% ipython --no-banner

In [1]: import numpy as np

In [2]: from numpy import linalg as LA

In [3]: np.set_printoptions(suppress=True, linewidth=140)

In [4]: F = np.loadtxt("sample9.csv", delimiter=",")

In [5]: F
Out[5]: 
array([[-30., -25., -20., -45., -30.,   0.],
       [-24., -20., -16., -36., -24.,   0.],
       [  0.,   0.,   0.,   0.,   0.,   0.],
       [-24., -20., -16., -36., -24.,   0.],
       [ 18.,  15.,  12.,  27.,  18.,   0.],
       [ 12.,  10.,   8.,  18.,  12.,   0.],
       [ 24.,  20.,  16.,  36.,  24.,   0.],
       [ 24.,  20.,  16.,  36.,  24.,   0.],
       [  0.,   0.,   0.,   0.,   0.,   0.],
       [-18., -15., -12., -27., -18.,   0.],
       [ -6.,  -5.,  -4.,  -9.,  -6.,   0.],
       [ 18.,  15.,  12.,  27.,  18.,   0.],
       [ 18.,  15.,  12.,  27.,  18.,   0.]])

In [6]: LA.norm(F, axis=2)
AxisError: axis 2 is out of bounds for array of dimension 2


In [7]: round(float(LA.norm(F, "nuc")), 2)
Out[7]: 158.81

In [8]: LA.norm(F, axis=1).argmax()
Out[8]: np.int64(0)

In [9]: np.abs(np.diag(LA.qr(F)[1])) > 1e-9
Out[9]: array([ True, False, False, False, False, False])

In [10]: np.round(F @ LA.pinv(F) @ F, 2)
Out[10]: 
array([[-30., -25., -20., -45., -30.,   0.],
       [-24., -20., -16., -36., -24.,   0.],
       [  0.,   0.,   0.,   0.,   0.,   0.],
       [-24., -20., -16., -36., -24.,   0.],
       [ 18.,  15.,  12.,  27.,  18.,   0.],
       [ 12.,  10.,   8.,  18.,  12.,   0.],
       [ 24.,  20.,  16.,  36.,  24.,   0.],
       [ 24.,  20.,  16.,  36.,  24.,   0.],
       [  0.,   0.,   0.,   0.,   0.,   0.],
       [-18., -15., -12., -27., -18.,   0.],
       [ -6.,  -5.,  -4.,  -9.,  -6.,   0.],
       [ 18.,  15.,  12.,  27.,  18.,   0.],
       [ 18.,  15.,  12.,  27.,  18.,   0.]])

In [11]: np.round(np.trace(LA.pinv(F) @ F), 2)
Out[11]: np.float64(1.0)

In [12]: LA.lstsq(F[:-1].T, F[-1])[2]
Out[12]: np.int32(1)

In [13]: U, s, Vh = LA.svd(F)

In [14]: V = Vh[:(s > 1e-8).sum()]

In [15]: rng = np.random.default_rng(25977)

In [16]: x = F[11] + -1 * F[4] + rng.integers(2) * np.eye(6)[4]

In [17]: x
Out[17]: array([0., 0., 0., 0., 0., 0.])

In [18]: LA.matrix_rank(np.vstack([F, x]))
Out[18]: np.int64(1)

In [19]: np.round(LA.norm(x - V.T @ V @ x), 2)
Out[19]: np.float64(0.0)

In [20]: U, s, Vh = LA.svd(F)

In [21]: np.argmax(s[:-1] / (s[1:] + 1e-6)) + 1
Out[21]: np.int64(1)

In [22]: out = U[:, :1] @ np.diag(s[:1]) @ Vh[:1]

In [23]: LA.matrix_rank(F, rtol=0.05)
Out[23]: np.int64(1)

In [24]: LA.matrix_rank(out)
Out[24]: np.int64(1)

In [25]: np.round(LA.norm(F - out) / LA.norm(F), 2)
Out[25]: np.float64(0.0)

In [26]: round(float(LA.norm(F - out, 2)), 2), np.round(s[1], 2)
Out[26]: (0.0, np.float64(0.0))

In [27]: out = F[0, 0] * F[1:] - np.outer(F[1:, 0], F[0])

In [28]: out
Out[28]: 
array([[ 0.,  0.,  0.,  0.,  0.,  0.],
       [ 0.,  0.,  0.,  0.,  0., -0.],
       [ 0.,  0.,  0.,  0.,  0.,  0.],
       [ 0.,  0.,  0.,  0.,  0., -0.],
       [ 0.,  0.,  0.,  0.,  0., -0.],
       [ 0.,  0.,  0.,  0.,  0., -0.],
       [ 0.,  0.,  0.,  0.,  0., -0.],
       [ 0.,  0.,  0.,  0.,  0., -0.],
       [ 0.,  0.,  0.,  0.,  0.,  0.],
       [ 0.,  0.,  0.,  0.,  0.,  0.],
       [ 0.,  0.,  0.,  0.,  0., -0.],
       [ 0.,  0.,  0.,  0.,  0., -0.]])

In [29]: F[:, 0] / F[0, 0]
Out[29]: array([ 1. ,  0.8, -0. ,  0.8, -0.6, -0.4, -0.8, -0.8, -0. ,  0.6,  0.2, -0.6, -0.6])

In [30]: LA.matrix_rank(out), LA.matrix_rank(F)
Out[30]: (np.int64(0), np.int64(1))

In [31]: np.flatnonzero(~out.round(6).any(axis=1))
Out[31]: array([ 0,  1,  2,  3,  4,  5,  6,  7,  8,  9, 10, 11])

In [32]: K = np.load("run16.npy")

In [33]: K
Out[33]: 
array([[ -1.12,   2.8 ,   2.44,  -6.37, -11.75],
       [  0.63,   1.96,  -7.55, -11.19,  35.7 ],
       [  1.15,   1.43,  -3.9 ,   4.66,  39.68],
       [ -0.48,  -3.36,   2.79,   9.62, -19.94],
       [  2.16,   4.51,   4.93,  -4.17,  -6.87],
       [  4.48,  -0.74,   0.6 ,   8.86,   3.04],
       [  0.43,  -1.03,  -1.21,  -7.6 , -35.48],
       [  2.44,   0.55,   0.45,   0.21, -16.18],
       [ -0.69,  -0.64,   6.42,   5.68,  35.39],
       [  0.73,  -4.6 ,   6.16,  -1.31,   1.2 ],
       [ -2.18,   4.09,   5.71,  -0.12, -11.48],
       [ -2.  ,   0.69,   5.87,   1.51,  23.21],
       [  0.24,  -2.1 ,  -4.32,  -0.33,  -3.74]])

In [34]: U, s, Vh = LA.svd(K, full_matrices=False)

In [35]: np.round(np.abs(Vh[0]), 2) + 0
Out[35]: array([0.  , 0.01, 0.03, 0.03, 1.  ])

In [36]: np.allclose(U * s @ Vh, K)
Out[36]: True

In [37]: np.round(s / s[0], 2)
Out[37]: array([1.  , 0.28, 0.18, 0.1 , 0.07])

In [38]: np.round(Vh @ Vh.T, 2) + 0
Out[38]: 
array([[1., 0., 0., 0., 0.],
       [0., 1., 0., 0., 0.],
       [0., 0., 1., 0., 0.],
       [0., 0., 0., 1., 0.],
       [0., 0., 0., 0., 1.]])

In [39]: out = np.array([[-2, 0, -1], [2, 0, 2], [1, 2, 1], [2, 2, -2], [1, 1, 2]])

In [40]: LA.matrix_rank(np.vstack([K, out.T]))
Out[40]: np.int64(5)

In [41]: np.vstack([K, out.T]).shape
Out[41]: (16, 5)

In [42]: np.round(np.einsum("ij->j", K), 2)
Out[42]: array([ 5.79,  3.56, 18.39, -0.55, 32.78])

In [43]: Xs = K - K.mean(axis=0)

In [44]: V = LA.svd(Xs)[2][:1]

In [45]: out = Xs - Xs @ V.T @ V

In [46]: round(LA.norm(out) / LA.norm(Xs), 2)
Out[46]: np.float64(0.33)

In [47]: np.round(np.diag(V.T @ V), 2) + 0
Out[47]: array([0., 0., 0., 0., 1.])

In [48]: W1 = np.array([[0, 1, 3, 2, 0, 3],
    ...:     [3, 2, 3, 3, 0, 3],
    ...:     [0, 3, 3, 1, 0, 2],
    ...:     [0, 0, 2, 1, 3, 3],
    ...:     [2, 3, 2, 3, 3, 3]])

In [49]: coef = np.array([3, 3, 2, 3, 0, 2])

In [50]: act = np.maximum(K @ W1 + coef, 0)

In [51]: np.round((act > 0).mean(axis=0), 2)
Out[51]: array([0.46, 0.54, 0.62, 0.46, 0.38, 0.46])

In [52]: (act > 0).astype(int)
Out[52]: 
array([[0, 0, 0, 0, 0, 0],
       [1, 1, 1, 1, 1, 1],
       [1, 1, 1, 1, 1, 1],
       [0, 0, 0, 0, 0, 0],
       [1, 1, 1, 1, 0, 0],
       [1, 1, 1, 1, 1, 1],
       [0, 0, 0, 0, 0, 0],
       [0, 0, 0, 0, 0, 0],
       [1, 1, 1, 1, 1, 1],
       [0, 1, 1, 0, 0, 1],
       [0, 0, 1, 0, 0, 0],
       [1, 1, 1, 1, 1, 1],
       [0, 0, 0, 0, 0, 0]])

In [53]: C = np.array([[0, 0], [1, 2], [2, 0], [0, 1], [0, 2], [0, 2]])

In [54]: W1 @ C
Out[54]: 
array([[ 7, 10],
       [ 8, 13],
       [ 9, 11],
       [ 4, 13],
       [ 7, 21]])

In [55]: J = np.loadtxt("arr.csv", delimiter=",")

In [56]: J.round(2)
Out[56]: 
array([[-0.05, -0.25,  0.07,  0.86,  0.15],
       [ 0.05, -0.54, -0.31, -0.12,  0.26],
       [-0.69,  0.19,  0.01,  0.12, -0.21],
       [-0.48, -0.4 , -0.18, -0.1 , -0.53],
       [ 0.37,  0.03, -0.48, -0.09, -0.45],
       [ 0.05, -0.5 ,  0.69, -0.29, -0.08],
       [ 0.32, -0.3 , -0.01,  0.33, -0.41],
       [ 0.21,  0.33,  0.4 ,  0.12, -0.45]])

In [57]: out = np.c_[J[:, :3] @ np.array([[0, 5, -1], [3, -2, -5], [-1, -4, -2]]), np.array([2, 0, 2, 0, 1, 1, 2, 2])]

In [58]: out.round(2)
Out[58]: 
array([[-0.81, -0.03,  1.16,  2.  ],
       [-1.31,  2.6 ,  3.29,  0.  ],
       [ 0.56, -3.89, -0.29,  2.  ],
       [-1.02, -0.88,  2.83,  0.  ],
       [ 0.56,  3.71,  0.44,  1.  ],
       [-2.19, -1.5 ,  1.07,  1.  ],
       [-0.9 ,  2.23,  1.21,  2.  ],
       [ 0.57, -1.19, -2.64,  2.  ]])

In [59]: LA.matrix_rank(out)
Out[59]: np.int64(4)

In [60]: np.round(LA.lstsq(J, out[:, 0])[0], 2) + 0
Out[60]: array([ 0.,  3., -1.,  0.,  0.])

In [61]: np.round(LA.norm(out - J @ LA.lstsq(J, out)[0], axis=0), 2) + 0
Out[61]: array([0.  , 0.  , 0.  , 2.11])

In [62]: out = J / np.sqrt((J ** 2).mean(axis=1, keepdims=True))

In [63]: LA.matrix_rank(J - J.mean(axis=1, keepdims=True))
Out[63]: np.int64(4)

In [64]: out[6].round(2)
Out[64]: array([ 1.03, -0.98, -0.02,  1.08, -1.34])

In [65]: LA.matrix_rank(out) == LA.matrix_rank(J)
Out[65]: np.True_

In [66]: x = np.array([3, -1, -2, 1, 3])

In [67]: y = J @ x

In [68]: np.round(LA.solve(J.T @ J, J.T @ y), 2)
Out[68]: array([ 3., -1., -2.,  1.,  3.])

In [69]: np.round(LA.pinv(J) @ J, 2) + 0
Out[69]: 
array([[1., 0., 0., 0., 0.],
       [0., 1., 0., 0., 0.],
       [0., 0., 1., 0., 0.],
       [0., 0., 0., 1., 0.],
       [0., 0., 0., 0., 1.]])

In [70]: np.round(LA.lstsq(J, y)[0], 2)
Out[70]: array([ 3., -1., -2.,  1.,  3.])

In [71]: y = y + 0.02 * rng.normal(size=8)

In [72]: y.round(2)
Out[72]: array([ 1.27,  2.03, -2.8 , -2.36,  0.57, -1.27,  0.36, -1.69])

In [73]: coef, *_ = LA.lstsq(J, y)

In [74]: coef.round(2)
Out[74]: array([ 3.01, -1.02, -2.  ,  0.99,  3.01])

In [75]: np.round(J.T @ (y - J @ coef), 2) + 0
Out[75]: array([0., 0., 0., 0., 0.])

In [76]: coef.round()
Out[76]: array([ 3., -1., -2.,  1.,  3.])

In [77]: [round(float(x), 2) for x in LA.svd(F, compute_uv=False)[:3]]
Out[77]: [158.81, 0.0, 0.0]

In [78]: LA.cond(F) > 100
Out[78]: np.True_

In [79]: X = np.load("layer1.npy")

In [80]: X
Out[80]: 
array([[ 56,   7,  -4,   0, -14,  17,   4,   4,  14,  18, -14,  16,  -2],
       [  7,  52, -26,   5, -21, -27, -15,   3,  19, -22,   3,  -2,  21],
       [ -4, -26,  45, -12,  14,  11,   1,  -2,  -9,   3,   0,   3,  -4],
       [  0,   5, -12,  35,   6,   2,  11, -18,  10,   1, -14, -15,  24],
       [-14, -21,  14,   6,  47,  -2,  13, -12,   5, -20,  29,  -4,  -5],
       [ 17, -27,  11,   2,  -2,  44,  12, -11,   5,  22,  -6,  -1, -23],
       [  4, -15,   1,  11,  13,  12,  25, -18,   8,   4,   3,  -5, -11],
       [  4,   3,  -2, -18, -12, -11, -18,  28, -15,  12, -10,  20,   1],
       [ 14,  19,  -9,  10,   5,   5,   8, -15,  52, -21,  18, -10,   6],
       [ 18, -22,   3,   1, -20,  22,   4,  12, -21,  62, -40,  11,  -6],
       [-14,   3,   0, -14,  29,  -6,   3, -10,  18, -40,  53,  -7, -18],
       [ 16,  -2,   3, -15,  -4,  -1,  -5,  20, -10,  11,  -7,  42,  -3],
       [ -2,  21,  -4,  24,  -5, -23, -11,   1,   6,  -6, -18,  -3,  69]])

In [81]: # equal to its transpose

In [82]: P = J @ LA.solve(J.T @ J, J.T)

In [83]: np.round(LA.eigvalsh(P), 2) + 0
Out[83]: array([0., 0., 0., 1., 1., 1., 1., 1.])

In [84]: P.round(2)
Out[84]: 
array([[ 0.83,  0.05,  0.06, -0.06, -0.2 , -0.1 ,  0.28, -0.03],
       [ 0.05,  0.48, -0.21,  0.12,  0.05,  0.07,  0.04, -0.42],
       [ 0.06, -0.21,  0.57,  0.35, -0.17, -0.14, -0.15,  0.03],
       [-0.06,  0.12,  0.35,  0.71,  0.14,  0.13,  0.15, -0.08],
       [-0.2 ,  0.05, -0.17,  0.14,  0.58, -0.26,  0.27,  0.09],
       [-0.1 ,  0.07, -0.14,  0.13, -0.26,  0.83,  0.1 ,  0.13],
       [ 0.28,  0.04, -0.15,  0.15,  0.27,  0.1 ,  0.48,  0.2 ],
       [-0.03, -0.42,  0.03, -0.08,  0.09,  0.13,  0.2 ,  0.53]])

In [85]: feats = np.array([[3.0, -3.0, 0.0, 0.0, 0.0, 0.0, 0.0],
    ...:     [-3.0, 1.0, -3.0, 0.0, 0.0, 0.0, 0.0],
    ...:     [0.0, -3.0, 2.0, -3.0, 0.0, 0.0, 0.0],
    ...:     [0.0, 0.0, -3.0, 1.0, -3.0, 0.0, 0.0],
    ...:     [0.0, 0.0, 0.0, -3.0, 0.0, -3.0, 0.0],
    ...:     [0.0, 0.0, 0.0, 0.0, -3.0, 2.0, -3.0],
    ...:     [0.0, 0.0, 0.0, 0.0, 0.0, -3.0, 1.0]])

In [86]: # symmetric, so the eigenvalues are real

In [87]: np.allclose(feats @ feats.T, feats.T @ feats)
Out[87]: True

In [88]: feats @ feats
Out[88]: 
array([[ 18., -12.,   9.,   0.,   0.,   0.,   0.],
       [-12.,  19.,  -9.,   9.,   0.,   0.,   0.],
       [  9.,  -9.,  22.,  -9.,   9.,   0.,   0.],
       [  0.,   9.,  -9.,  19.,  -3.,   9.,   0.],
       [  0.,   0.,   9.,  -3.,  18.,  -6.,   9.],
       [  0.,   0.,   0.,   9.,  -6.,  22.,  -9.],
       [  0.,   0.,   0.,   0.,   9.,  -9.,  10.]])

In [89]: np.round(np.sort(np.abs(LA.eigvals(feats))), 2)
Out[89]: array([0.9 , 1.43, 2.77, 4.06, 4.48, 5.77, 6.9 ])

In [90]: np.trace(feats)
Out[90]: np.float64(10.0)

In [91]: round(LA.det(feats), 2)
Out[91]: np.float64(-2592.0)

In [92]: np.allclose(feats, feats.T)
Out[92]: True
